$ python -q
>>> import numpy as np
>>> np.set_printoptions(suppress=True, linewidth=120)
>>> tidy = lambda a: np.round(a, 2) + 0
>>> W0 = np.load("run1.npy")
>>> W0
array([[  6,   9,  -3,  -9,  -9,   9,   9,   6, -15,  -6, -15],
       [  0,   0,   0,   0,   0,   0,   0,   0,   0,   0,   0],
       [ -4,  -6,   2,   6,   6,  -6,  -6,  -4,  10,   4,  10],
       [  6,   9,  -3,  -9,  -9,   9,   9,   6, -15,  -6, -15],
       [  6,   9,  -3,  -9,  -9,   9,   9,   6, -15,  -6, -15],
       [ -6,  -9,   3,   9,   9,  -9,  -9,  -6,  15,   6,  15],
       [ -2,  -3,   1,   3,   3,  -3,  -3,  -2,   5,   2,   5],
       [  0,   0,   0,   0,   0,   0,   0,   0,   0,   0,   0],
       [  4,   6,  -2,  -6,  -6,   6,   6,   4, -10,  -4, -10],
       [ -4,  -6,   2,   6,   6,  -6,  -6,  -4,  10,   4,  10],
       [  2,   3,  -1,  -3,  -3,   3,   3,   2,  -5,  -2,  -5]])
>>> Uu, sig, VT = np.linalg.svd(W0)
>>> vecs = VT[:(sig > 1e-8).sum()]
>>> rng = np.random.default_rng(528)
>>> vec = W0[7] + -1 * W0[8] + rng.integers(2) * np.eye(11)[0]
>>> vec
array([-4., -6.,  2.,  6.,  6., -6., -6., -4., 10.,  4., 10.])
>>> np.linalg.matrix_rank(np.vstack([W0, vec]))
np.int64(1)
>>> np.allclose(vecs.T @ vecs @ vec, vec)
True
>>> tidy(np.linalg.norm(vec - vecs.T @ vecs @ vec))
np.float64(0.0)
>>> Uu, sig, VT = np.linalg.svd(W0)
>>> np.argmax(sig[:-1] / (sig[1:] + 1e-6)) + 1
np.int64(1)
>>> other = Uu[:, :1] @ np.diag(sig[:1]) @ VT[:1]
>>> np.linalg.matrix_rank(W0, rtol=0.05)
np.int64(1)
>>> np.linalg.matrix_rank(other)
np.int64(1)
>>> tidy(other)
array([[  6.,   9.,  -3.,  -9.,  -9.,   9.,   9.,   6., -15.,  -6., -15.],
       [  0.,   0.,   0.,   0.,   0.,   0.,   0.,   0.,   0.,   0.,   0.],
       [ -4.,  -6.,   2.,   6.,   6.,  -6.,  -6.,  -4.,  10.,   4.,  10.],
       [  6.,   9.,  -3.,  -9.,  -9.,   9.,   9.,   6., -15.,  -6., -15.],
       [  6.,   9.,  -3.,  -9.,  -9.,   9.,   9.,   6., -15.,  -6., -15.],
       [ -6.,  -9.,   3.,   9.,   9.,  -9.,  -9.,  -6.,  15.,   6.,  15.],
       [ -2.,  -3.,   1.,   3.,   3.,  -3.,  -3.,  -2.,   5.,   2.,   5.],
       [  0.,   0.,   0.,   0.,   0.,   0.,   0.,   0.,   0.,   0.,   0.],
       [  4.,   6.,  -2.,  -6.,  -6.,   6.,   6.,   4., -10.,  -4., -10.],
       [ -4.,  -6.,   2.,   6.,   6.,  -6.,  -6.,  -4.,  10.,   4.,  10.],
       [  2.,   3.,  -1.,  -3.,  -3.,   3.,   3.,   2.,  -5.,  -2.,  -5.]])
>>> other = np.array([[3, -2],
...     [1, 1],
...     [-2, 2],
...     [-2, -2],
...     [3, 3],
...     [-1, 3],
...     [0, 2],
...     [-2, 3],
...     [0, 3],
...     [0, -3],
...     [3, 3]])
>>> np.einsum("ij,ij->i", W0, W0)
array([972,   0, 432, 972, 972, 972, 108,   0, 432, 432, 108])
>>> np.diff(W0, axis=0)
array([[ -6,  -9,   3,   9,   9,  -9,  -9,  -6,  15,   6,  15],
       [ -4,  -6,   2,   6,   6,  -6,  -6,  -4,  10,   4,  10],
       [ 10,  15,  -5, -15, -15,  15,  15,  10, -25, -10, -25],
       [  0,   0,   0,   0,   0,   0,   0,   0,   0,   0,   0],
       [-12, -18,   6,  18,  18, -18, -18, -12,  30,  12,  30],
       [  4,   6,  -2,  -6,  -6,   6,   6,   4, -10,  -4, -10],
       [  2,   3,  -1,  -3,  -3,   3,   3,   2,  -5,  -2,  -5],
       [  4,   6,  -2,  -6,  -6,   6,   6,   4, -10,  -4, -10],
       [ -8, -12,   4,  12,  12, -12, -12,  -8,  20,   8,  20],
       [  6,   9,  -3,  -9,  -9,   9,   9,   6, -15,  -6, -15]])
>>> W0.sum(axis=0)
array([  8,  12,  -4, -12, -12,  12,  12,   8, -20,  -8, -20])
>>> W0.shape
(11, 11)
>>> np.unravel_index(np.abs(W0).argmax(), W0.shape)
(np.int64(0), np.int64(8))
